$ python3 -q
>>> import numpy as np
>>> np.set_printoptions(precision=1, suppress=True, linewidth=200, legacy="1.25")
>>> mat = np.loadtxt("out0.csv", delimiter=",")
>>> mat.round(1) + 0
array([[  7.9,  -6. , -13.9, -11.8],
       [  7.9,  -5.9, -13.7, -11.6],
       [  6.7,  -5.5, -10.7,  -8.3],
       [  5.6,  -5. ,  -8.2,  -5.6],
       [  5. ,  -4.7,  -7. ,  -4.3],
       [  4.9,  -4.7,  -6.7,  -4.1],
       [  3.1,  -3.7,  -3.5,  -1.1],
       [  2.8,  -3.6,  -3.1,  -0.8],
       [  2.5,  -3.3,  -2.6,  -0.4],
       [  1.9,  -2.9,  -1.9,   0.1],
       [  1.1,  -2.2,  -1. ,   0.4],
       [  0.8,  -1.9,  -0.7,   0.4],
       [  0.6,  -1.7,  -0.6,   0.4],
       [  0.5,  -1.4,  -0.5,   0.4],
       [  0.1,  -0.7,  -0.2,   0.1],
       [  0. ,  -0.3,  -0.1,   0. ],
       [  0. ,  -0.2,  -0.1,   0. ],
       [  0. ,   0.1,   0. ,   0. ],
       [  0. ,   0.2,   0.1,   0. ],
       [  0. ,   0.3,   0.1,   0. ],
       [  1.1,   2.2,   2.1,   2.8],
       [  2.1,   3.1,   4.3,   6.5],
       [  2.1,   3.1,   4.3,   6.5],
       [  2.3,   3.2,   4.6,   7. ],
       [  2.4,   3.3,   5. ,   7.6],
       [  2.7,   3.5,   5.8,   8.9],
       [  3.9,   4.2,   8.9,  14.3],
       [  4.7,   4.6,  11.1,  17.9],
       [  5.3,   4.9,  13. ,  21. ],
       [  6.4,   5.4,  16.4,  26.7],
       [  8. ,   6. ,  21.9,  35.8]])
>>> Uu, s, VT = np.linalg.svd(mat)
>>> s.round(1) + 0
array([76.1, 25.1,  6.9,  0. ])
>>> np.argmax(s[:-1] / (s[1:] + 1e-6)) + 1
3
>>> B = Uu[:, :3] @ np.diag(s[:3]) @ VT[:3]
>>> np.linalg.matrix_rank(B)
3
>>> B.round(1) + 0
array([[  7.9,  -6. , -13.9, -11.8],
       [  7.9,  -5.9, -13.7, -11.6],
       [  6.7,  -5.5, -10.7,  -8.3],
       [  5.6,  -5. ,  -8.2,  -5.6],
       [  5. ,  -4.7,  -7. ,  -4.3],
       [  4.9,  -4.7,  -6.7,  -4.1],
       [  3.1,  -3.7,  -3.5,  -1.1],
       [  2.8,  -3.6,  -3.1,  -0.8],
       [  2.5,  -3.3,  -2.6,  -0.4],
       [  1.9,  -2.9,  -1.9,   0.1],
       [  1.1,  -2.2,  -1. ,   0.4],
       [  0.8,  -1.9,  -0.7,   0.4],
       [  0.6,  -1.7,  -0.6,   0.4],
       [  0.5,  -1.4,  -0.5,   0.4],
       [  0.1,  -0.7,  -0.2,   0.1],
       [  0. ,  -0.3,  -0.1,   0. ],
       [  0. ,  -0.2,  -0.1,   0. ],
       [  0. ,   0.1,   0. ,   0. ],
       [  0. ,   0.2,   0.1,   0. ],
       [  0. ,   0.3,   0.1,   0. ],
       [  1.1,   2.2,   2.1,   2.8],
       [  2.1,   3.1,   4.3,   6.5],
       [  2.1,   3.1,   4.3,   6.5],
       [  2.3,   3.2,   4.6,   7. ],
       [  2.4,   3.3,   5. ,   7.6],
       [  2.7,   3.5,   5.8,   8.9],
       [  3.9,   4.2,   8.9,  14.3],
       [  4.7,   4.6,  11.1,  17.9],
       [  5.3,   4.9,  13. ,  21. ],
       [  6.4,   5.4,  16.4,  26.7],
       [  8. ,   6. ,  21.9,  35.8]])
>>> round(np.linalg.norm(mat - B) / np.linalg.norm(mat), 1)
0.0
>>> np.linalg.matrix_rank(mat, rtol=0.05)
3
>>> round(float(np.abs(mat - B).max()), 1)
0.0
>>> Uu, s, VT = np.linalg.svd(mat)
>>> V = VT[:(s > 1e-8).sum()]
>>> rng = np.random.default_rng(850)
>>> vec = mat[1] + -2 * mat[16] + rng.integers(2) * np.eye(4)[3]
>>> vec
array([  7.8,  -5.5, -13.5, -11.6])
>>> round(np.linalg.norm(vec - V.T @ V @ vec), 1)
0.0
>>> np.diag(V.T @ V)
array([0.9, 0.9, 0.4, 0.8])
>>> V.T @ V
array([[ 0.9,  0.1, -0.3,  0.2],
       [ 0.1,  0.9,  0.2, -0.1],
       [-0.3,  0.2,  0.4,  0.4],
       [ 0.2, -0.1,  0.4,  0.8]])
